% python3 -q
>>> import numpy as np
>>> import numpy.linalg as la
>>> np.set_printoptions(precision=1, suppress=True, linewidth=200, sign=" ")
>>> feats = np.load("arr.npy")
>>> feats.round(1) + 0
array([[-23.5,  -1.8, -19.3, -11.5, -10.4,  16.7],
       [-16.6,  -1. , -14. ,  -7.3,  -6.2,  12. ],
       [-13.6,  -0.6, -11.7,  -5.5,  -4.5,  10.1],
       [ -5.9,   0.4,  -5.5,  -1.5,  -0.5,   4.9],
       [ -2.3,   0.9,  -2.2,   0. ,   0.9,   2.3],
       [ -1.6,   0.9,  -1.6,   0.1,   0.9,   1.8],
       [ -1.3,   0.9,  -1.4,   0.2,   0.9,   1.6],
       [  0. ,  -0.1,   0. ,   0. ,  -0.1,  -0.1],
       [  0.6,  -1.8,   0.4,  -0.2,  -1.5,  -1.5],
       [  1.4,  -4. ,   0.7,   0.2,  -2.7,  -3.3],
       [  2. ,  -5.3,   0.9,   0.6,  -3.2,  -4.4],
       [  2. ,  -5.4,   0.9,   0.6,  -3.2,  -4.5],
       [  3. ,  -7.1,   1.2,   1.3,  -3.6,  -6. ],
       [  3.6,  -8.1,   1.5,   1.9,  -3.8,  -7.1],
       [  5.1, -10.2,   2. ,   3.1,  -4. ,  -9.2],
       [  8. , -13.6,   3.2,   5.6,  -3.9, -13. ],
       [ 13. , -18.5,   5.3,   9.9,  -3.2, -19. ],
       [ 17.5, -22.4,   7.3,  13.9,  -2.1, -24.2],
       [ 22. , -26. ,   9.4,  17.8,  -0.8, -29.1],
       [ 23.3, -27. ,  10. ,  18.9,  -0.4, -30.6],
       [ 30.7, -32.4,  13.5,  25.4,   2.1, -38.5],
       [ 31.9, -33.2,  14. ,  26.4,   2.5, -39.7],
       [ 32.5, -33.6,  14.3,  26.9,   2.7, -40.3],
       [ 34.4, -34.9,  15.2,  28.6,   3.4, -42.3]])
>>> C = feats[[13, 21]].astype(float)
>>> for _ in range(5):
...     lab = la.norm(feats[:, None] - C, axis=-1).argmin(axis=1)
...     C = np.array([feats[lab == j].mean(axis=0) for j in range(2)])
... 
>>> lab
array([ 0,  0,  0,  0,  0,  0,  0,  0,  0,  0,  0,  0,  0,  0,  0,  0,  1,  1,  1,  1,  1,  1,  1,  1])
>>> np.bincount(lab)
array([ 16,   8])
>>> C[1] - C[0]
array([ 28.1, -25. ,  13.9,  21.8,   3.3, -33. ])
>>> Ac = feats - feats.mean(axis=0)
>>> vecs = la.svd(Ac)[2][:3]
>>> A2 = Ac - Ac @ vecs.T @ vecs
>>> la.norm(A2, axis=1).round(6).argmax()
np.int64(0)
>>> (Ac @ vecs.T).std(axis=0)
array([ 29.8,   4.8,   2.2])
>>> np.round(la.norm(A2) / la.norm(Ac), 1)
np.float64(0.0)
>>> np.diag(vecs.T @ vecs)
array([ 0.4,  0.7,  0.5,  0.5,  0.6,  0.4])
>>> left, sigma, vt = la.svd(feats)
>>> np.argmax(sigma[:-1] / (sigma[1:] + 1e-6)) + 1
np.int64(3)
>>> A2 = left[:, :3] @ np.diag(sigma[:3]) @ vt[:3]
>>> np.round(la.norm(feats - A2, 2), 1), round(float(sigma[3]), 1)
(np.float64(0.0), 0.0)
>>> la.matrix_rank(A2)
np.int64(3)
>>> d = la.norm(feats[:, None] - feats[None], axis=-1)
>>> d[7].round(6).argsort(kind="stable")[:4]
array([ 7,  8,  6,  5])
>>> d.shape
(24, 24)
>>> np.unravel_index(d.round(6).argmax(), d.shape)
(np.int64(0), np.int64(23))
>>> X = np.diag(np.array([1, 1, 1, -1, 1, 0, 2, 0, -1, 2, 0, 0]))
>>> X
array([[ 1,  0,  0,  0,  0,  0,  0,  0,  0,  0,  0,  0],
       [ 0,  1,  0,  0,  0,  0,  0,  0,  0,  0,  0,  0],
       [ 0,  0,  1,  0,  0,  0,  0,  0,  0,  0,  0,  0],
       [ 0,  0,  0, -1,  0,  0,  0,  0,  0,  0,  0,  0],
       [ 0,  0,  0,  0,  1,  0,  0,  0,  0,  0,  0,  0],
       [ 0,  0,  0,  0,  0,  0,  0,  0,  0,  0,  0,  0],
       [ 0,  0,  0,  0,  0,  0,  2,  0,  0,  0,  0,  0],
       [ 0,  0,  0,  0,  0,  0,  0,  0,  0,  0,  0,  0],
       [ 0,  0,  0,  0,  0,  0,  0,  0, -1,  0,  0,  0],
       [ 0,  0,  0,  0,  0,  0,  0,  0,  0,  2,  0,  0],
       [ 0,  0,  0,  0,  0,  0,  0,  0,  0,  0,  0,  0],
       [ 0,  0,  0,  0,  0,  0,  0,  0,  0,  0,  0,  0]])
>>> la.svd(X, compute_uv=False)
array([ 2.,  2.,  1.,  1.,  1.,  1.,  1.,  1.,  0.,  0.,  0.,  0.])
>>> la.norm(X, axis=0)
array([ 1.,  1.,  1.,  1.,  1.,  0.,  2.,  0.,  1.,  2.,  0.,  0.])
>>> X @ X.T
array([[ 1,  0,  0,  0,  0,  0,  0,  0,  0,  0,  0,  0],
       [ 0,  1,  0,  0,  0,  0,  0,  0,  0,  0,  0,  0],
       [ 0,  0,  1,  0,  0,  0,  0,  0,  0,  0,  0,  0],
       [ 0,  0,  0,  1,  0,  0,  0,  0,  0,  0,  0,  0],
       [ 0,  0,  0,  0,  1,  0,  0,  0,  0,  0,  0,  0],
       [ 0,  0,  0,  0,  0,  0,  0,  0,  0,  0,  0,  0],
       [ 0,  0,  0,  0,  0,  0,  4,  0,  0,  0,  0,  0],
       [ 0,  0,  0,  0,  0,  0,  0,  0,  0,  0,  0,  0],
       [ 0,  0,  0,  0,  0,  0,  0,  0,  1,  0,  0,  0],
       [ 0,  0,  0,  0,  0,  0,  0,  0,  0,  4,  0,  0],
       [ 0,  0,  0,  0,  0,  0,  0,  0,  0,  0,  0,  0],
       [ 0,  0,  0,  0,  0,  0,  0,  0,  0,  0,  0,  0]])
>>> X.T @ X
array([[ 1,  0,  0,  0,  0,  0,  0,  0,  0,  0,  0,  0],
       [ 0,  1,  0,  0,  0,  0,  0,  0,  0,  0,  0,  0],
       [ 0,  0,  1,  0,  0,  0,  0,  0,  0,  0,  0,  0],
       [ 0,  0,  0,  1,  0,  0,  0,  0,  0,  0,  0,  0],
       [ 0,  0,  0,  0,  1,  0,  0,  0,  0,  0,  0,  0],
       [ 0,  0,  0,  0,  0,  0,  0,  0,  0,  0,  0,  0],
       [ 0,  0,  0,  0,  0,  0,  4,  0,  0,  0,  0,  0],
       [ 0,  0,  0,  0,  0,  0,  0,  0,  0,  0,  0,  0],
       [ 0,  0,  0,  0,  0,  0,  0,  0,  1,  0,  0,  0],
       [ 0,  0,  0,  0,  0,  0,  0,  0,  0,  4,  0,  0],
       [ 0,  0,  0,  0,  0,  0,  0,  0,  0,  0,  0,  0],
       [ 0,  0,  0,  0,  0,  0,  0,  0,  0,  0,  0,  0]])
>>> la.pinv(X)
array([[ 1. ,  0. ,  0. ,  0. ,  0. ,  0. ,  0. ,  0. ,  0. ,  0. ,  0. ,  0. ],
       [ 0. ,  1. ,  0. ,  0. ,  0. ,  0. ,  0. ,  0. ,  0. ,  0. ,  0. ,  0. ],
       [ 0. ,  0. ,  1. ,  0. ,  0. ,  0. ,  0. ,  0. ,  0. ,  0. ,  0. ,  0. ],
       [ 0. ,  0. ,  0. , -1. ,  0. ,  0. ,  0. ,  0. ,  0. ,  0. ,  0. ,  0. ],
       [ 0. ,  0. ,  0. ,  0. ,  1. ,  0. ,  0. ,  0. ,  0. ,  0. ,  0. ,  0. ],
       [ 0. ,  0. ,  0. ,  0. ,  0. ,  0. ,  0. ,  0. ,  0. ,  0. ,  0. ,  0. ],
       [ 0. ,  0. ,  0. ,  0. ,  0. ,  0. ,  0.5,  0. ,  0. ,  0. ,  0. ,  0. ],
       [ 0. ,  0. ,  0. ,  0. ,  0. ,  0. ,  0. ,  0. ,  0. ,  0. ,  0. ,  0. ],
       [ 0. ,  0. ,  0. ,  0. ,  0. ,  0. ,  0. ,  0. , -1. ,  0. ,  0. ,  0. ],
       [ 0. ,  0. ,  0. ,  0. ,  0. ,  0. ,  0. ,  0. ,  0. ,  0.5,  0. ,  0. ],
       [ 0. ,  0. ,  0. ,  0. ,  0. ,  0. ,  0. ,  0. ,  0. ,  0. ,  0. ,  0. ],
       [ 0. ,  0. ,  0. ,  0. ,  0. ,  0. ,  0. ,  0. ,  0. ,  0. ,  0. ,  0. ]])
>>> [round(float(la.det(X[:i, :i])), 2) + 0 for i in range(1, 13)]
[1.0, 1.0, 1.0, -1.0, -1.0, 0.0, 0.0, 0.0, 0.0, 0.0, 0.0, 0.0]
>>> A2 = np.array([[-2, 0, 2, 2, 2, -1],
...     [1, 1, 0, -1, 0, 0],
...     [2, 0, 2, -1, -2, -1],
...     [-1, 0, -1, 0, -2, -2],
...     [0, 0, 2, -2, -2, 0],
...     [0, -1, 1, 1, 2, 1]])
>>> K = A2 - A2.T
>>> K
array([[ 0, -1,  0,  3,  2, -1],
       [ 1,  0,  0, -1,  0,  1],
       [ 0,  0,  0,  0, -4, -2],
       [-3,  1,  0,  0,  0, -3],
       [-2,  0,  4,  0,  0, -2],
       [ 1, -1,  2,  3,  2,  0]])
>>> vec = np.array([1, 5, -5, 5, -2, -3])
>>> np.round(la.eigvals(K).real, 1) + 0
array([ 0.,  0.,  0.,  0.,  0.,  0.])
>>> np.round(la.det(K), 1)
np.float64(64.0)
>>> Q = la.solve(np.eye(6) - K, np.eye(6) + K)
>>> np.round(Q @ Q.T, 1) + 0
array([[ 1.,  0.,  0.,  0.,  0.,  0.],
       [ 0.,  1.,  0.,  0.,  0.,  0.],
       [ 0.,  0.,  1.,  0.,  0.,  0.],
       [ 0.,  0.,  0.,  1.,  0.,  0.],
       [ 0.,  0.,  0.,  0.,  1.,  0.],
       [ 0.,  0.,  0.,  0.,  0.,  1.]])
>>> np.round(feats.ravel(order="F"), 1) + 0
array([-23.5, -16.6, -13.6,  -5.9,  -2.3,  -1.6,  -1.3,   0. ,   0.6,   1.4,   2. ,   2. ,   3. ,   3.6,   5.1,   8. ,  13. ,  17.5,  22. ,  23.3,  30.7,  31.9,  32.5,  34.4,  -1.8,  -1. ,  -0.6,
         0.4,   0.9,   0.9,   0.9,  -0.1,  -1.8,  -4. ,  -5.3,  -5.4,  -7.1,  -8.1, -10.2, -13.6, -18.5, -22.4, -26. , -27. , -32.4, -33.2, -33.6, -34.9, -19.3, -14. , -11.7,  -5.5,  -2.2,  -1.6,
        -1.4,   0. ,   0.4,   0.7,   0.9,   0.9,   1.2,   1.5,   2. ,   3.2,   5.3,   7.3,   9.4,  10. ,  13.5,  14. ,  14.3,  15.2, -11.5,  -7.3,  -5.5,  -1.5,   0. ,   0.1,   0.2,   0. ,  -0.2,
         0.2,   0.6,   0.6,   1.3,   1.9,   3.1,   5.6,   9.9,  13.9,  17.8,  18.9,  25.4,  26.4,  26.9,  28.6, -10.4,  -6.2,  -4.5,  -0.5,   0.9,   0.9,   0.9,  -0.1,  -1.5,  -2.7,  -3.2,  -3.2,
        -3.6,  -3.8,  -4. ,  -3.9,  -3.2,  -2.1,  -0.8,  -0.4,   2.1,   2.5,   2.7,   3.4,  16.7,  12. ,  10.1,   4.9,   2.3,   1.8,   1.6,  -0.1,  -1.5,  -3.3,  -4.4,  -4.5,  -6. ,  -7.1,  -9.2,
       -13. , -19. , -24.2, -29.1, -30.6, -38.5, -39.7, -40.3, -42.3])
>>> np.round(feats.reshape(-1, 2), 1) + 0
array([[-23.5,  -1.8],
       [-19.3, -11.5],
       [-10.4,  16.7],
       [-16.6,  -1. ],
       [-14. ,  -7.3],
       [ -6.2,  12. ],
       [-13.6,  -0.6],
       [-11.7,  -5.5],
       [ -4.5,  10.1],
       [ -5.9,   0.4],
       [ -5.5,  -1.5],
       [ -0.5,   4.9],
       [ -2.3,   0.9],
       [ -2.2,   0. ],
       [  0.9,   2.3],
       [ -1.6,   0.9],
       [ -1.6,   0.1],
       [  0.9,   1.8],
       [ -1.3,   0.9],
       [ -1.4,   0.2],
       [  0.9,   1.6],
       [  0. ,  -0.1],
       [  0. ,   0. ],
       [ -0.1,  -0.1],
       [  0.6,  -1.8],
       [  0.4,  -0.2],
       [ -1.5,  -1.5],
       [  1.4,  -4. ],
       [  0.7,   0.2],
       [ -2.7,  -3.3],
       [  2. ,  -5.3],
       [  0.9,   0.6],
       [ -3.2,  -4.4],
       [  2. ,  -5.4],
       [  0.9,   0.6],
       [ -3.2,  -4.5],
       [  3. ,  -7.1],
       [  1.2,   1.3],
       [ -3.6,  -6. ],
       [  3.6,  -8.1],
       [  1.5,   1.9],
       [ -3.8,  -7.1],
       [  5.1, -10.2],
       [  2. ,   3.1],
       [ -4. ,  -9.2],
       [  8. , -13.6],
       [  3.2,   5.6],
       [ -3.9, -13. ],
       [ 13. , -18.5],
       [  5.3,   9.9],
       [ -3.2, -19. ],
       [ 17.5, -22.4],
       [  7.3,  13.9],
       [ -2.1, -24.2],
       [ 22. , -26. ],
       [  9.4,  17.8],
       [ -0.8, -29.1],
       [ 23.3, -27. ],
       [ 10. ,  18.9],
       [ -0.4, -30.6],
       [ 30.7, -32.4],
       [ 13.5,  25.4],
       [  2.1, -38.5],
       [ 31.9, -33.2],
       [ 14. ,  26.4],
       [  2.5, -39.7],
       [ 32.5, -33.6],
       [ 14.3,  26.9],
       [  2.7, -40.3],
       [ 34.4, -34.9],
       [ 15.2,  28.6],
       [  3.4, -42.3]])
>>> blk = feats.reshape(24, 2, -1)
>>> np.round(np.swapaxes(blk, 1, 2)[7], 1) + 0
array([[ 0. ,  0. ],
       [-0.1, -0.1],
       [ 0. , -0.1]])
>>> A2 = K / np.sqrt((K ** 2).mean(axis=1, keepdims=True))
>>> la.matrix_rank(A2) == la.matrix_rank(K)
np.True_
>>> K - K.mean(axis=1, keepdims=True)
array([[-0.5, -1.5, -0.5,  2.5,  1.5, -1.5],
       [ 0.8, -0.2, -0.2, -1.2, -0.2,  0.8],
       [ 1. ,  1. ,  1. ,  1. , -3. , -1. ],
       [-2.2,  1.8,  0.8,  0.8,  0.8, -2.2],
       [-2. ,  0. ,  4. ,  0. ,  0. , -2. ],
       [-0.2, -2.2,  0.8,  1.8,  0.8, -1.2]])
>>> A2[2]
array([ 0. ,  0. ,  0. ,  0. , -2.2, -1.1])
>>> la.norm(A2, axis=1)
array([ 2.4,  2.4,  2.4,  2.4,  2.4,  2.4])
>>> data = np.load("a.npy")
>>> data
array([[ -1.2,  -4.6,  -1.5,   1.4,   4.5,   2.8,  -4.7,   1.6],
       [ -1.5,  -1.7,  -2.5,   3.7,  -1.8,   1.1,   0.9,  -2.2],
       [ -6.1,   7.3,   7.7,  -1.8,   1.8,   3.4,   1.6,  -3.5],
       [ -2.8,  -1.3,   1.2,  -3.8,  -2.8,  -6.5,   0. ,   1. ],
       [ -2.1,  -0.2,  -3.9,  -1.7,   2.8,  -9.3,  -4.2,   3.5],
       [ -5.5,  -3.6,  -1.3,  -1.1,   8.4,   4.6,   5.2,   1.8],
       [ -5.2,   1.1,  -3.9,   4.2,  -2.1,   1.1,   2.3,   4.7],
       [  0.4,  -0.9,   0.4,   0.5,   4.2,  -3. ,   4.5,   4.1],
       [  0.7,   1.5,   3.2,   1.1,   6. ,  -0.6,  -3.9,   1.1],
       [  1.3,   5.3,  -3.9,  -6.3,  -0.3,   3.3,  -0.3,   4.7],
       [ -5.8,   0.3,   0.3,  -3.1,  -4.9,  -3.3, -10.4,  -6.6],
       [  0.3,   3.3,   4.1,  -5.8,  -3.5,   2. ,  -1.6,   1. ],
       [  1.3,   3.2,  -3.8,  -4.4,   2.5,   0.5,   0.5,  -6. ],
       [  1.6,   6.5,  -1.8,   7.7,   6.8,  -1.6,  -2.1,  -1.4],
       [  5.8,   2.8,  -2.5,   2.5,   1. ,   5.2,  -0.6,  -5.8]])
>>> A2 = np.array([[2, -5, 1],
...     [5, -4, -1],
...     [-4, 2, 5],
...     [-1, -5, 4],
...     [1, 4, -2],
...     [-5, -4, 4],
...     [2, -4, -1],
...     [1, 5, 5]])
>>> np.vstack([data, A2.T]).shape
(18, 8)
>>> la.matrix_rank(data @ A2)
np.int64(3)
>>> np.einsum("ij->j", data)
array([-18.8,  19. ,  -8.2,  -6.9,  22.6,  -0.3, -12.8,  -2. ])
